In [1]: import numpy as np

In [2]: np.set_printoptions(precision=1, suppress=True, linewidth=120, floatmode="fixed")

In [3]: def rnd(a):
   ...:     return np.round(a, 1) + 0
   ...: 

In [4]: F = np.array([[-5, 0, 0, 0, 0, 0, 0],
   ...:     [0, 0, 0, 3, 0, 0, 0],
   ...:     [0, 0, 0, 0, 0, 0, -1],
   ...:     [0, 0, 0, 0, 0, 0, 0],
   ...:     [0, 0, 0, 0, 0, 1, 0],
   ...:     [0, 5, 0, 0, 0, 0, 0],
   ...:     [0, 0, 1, 0, 0, 0, 0]])

In [5]: np.allclose(F[:-1].T @ np.linalg.lstsq(F[:-1].T, F[-1])[0], F[-1])
Out[5]: False

In [6]: rnd(np.trace(np.linalg.pinv(F) @ F))
Out[6]: np.float64(6.0)

In [7]: np.unique(F.round(6), axis=0).shape
Out[7]: (7, 7)

In [8]: np.linalg.cond(F) > 100
Out[8]: np.True_

In [9]: np.linalg.matrix_rank(F, rtol=0.1)
Out[9]: np.int64(6)

In [10]: rnd(np.linalg.norm(F, 2) / np.linalg.norm(F))
Out[10]: np.float64(0.6)

In [11]: np.argsort(-np.linalg.norm(F, axis=0).round(6), kind="stable")[:3]
Out[11]: array([0, 1, 3])

In [12]: [round(float(x), 1) for x in np.linalg.svd(F, compute_uv=False)[:3]]
Out[12]: [5.0, 5.0, 3.0]

In [13]: feats = np.loadtxt("test11.csv", delimiter=",")

In [14]: rnd(feats)
Out[14]: 
array([[-0.5,  0.0,  0.0,  0.0,  0.9,  0.0,  0.0,  0.0],
       [ 0.0,  1.0,  0.0,  0.0,  0.0,  0.0,  0.0,  0.0],
       [ 0.0,  0.0,  1.0,  0.0,  0.0,  0.0,  0.0,  0.0],
       [ 0.0,  0.0,  0.0,  1.0,  0.0,  0.0,  0.0,  0.0],
       [-0.9,  0.0,  0.0,  0.0, -0.5,  0.0,  0.0,  0.0],
       [ 0.0,  0.0,  0.0,  0.0,  0.0,  1.0,  0.0,  0.0],
       [ 0.0,  0.0,  0.0,  0.0,  0.0,  0.0,  1.0,  0.0],
       [ 0.0,  0.0,  0.0,  0.0,  0.0,  0.0,  0.0,  1.0]])

In [15]: x0 = np.array([-6, -3, -9, -4, 4, -2, 0, 0])

In [16]: h = np.maximum(feats @ x0, 0)

In [17]: rnd(np.maximum(feats @ x0, 0) - np.maximum(-feats @ x0, 0))
Out[17]: array([ 6.5, -3.0, -9.0, -4.0,  3.2, -2.0,  0.0,  0.0])

In [18]: rnd(feats * (h > 1e-9)[:, None])
Out[18]: 
array([[-0.5,  0.0,  0.0,  0.0,  0.9,  0.0,  0.0,  0.0],
       [ 0.0,  0.0,  0.0,  0.0,  0.0,  0.0,  0.0,  0.0],
       [ 0.0,  0.0,  0.0,  0.0,  0.0,  0.0,  0.0,  0.0],
       [ 0.0,  0.0,  0.0,  0.0,  0.0,  0.0,  0.0,  0.0],
       [-0.9,  0.0,  0.0,  0.0, -0.5,  0.0,  0.0,  0.0],
       [ 0.0,  0.0,  0.0,  0.0,  0.0,  0.0,  0.0,  0.0],
       [ 0.0,  0.0,  0.0,  0.0,  0.0,  0.0,  0.0,  0.0],
       [ 0.0,  0.0,  0.0,  0.0,  0.0,  0.0,  0.0,  0.0]])

In [19]: np.flatnonzero(h > 1e-9)
Out[19]: array([0, 4])
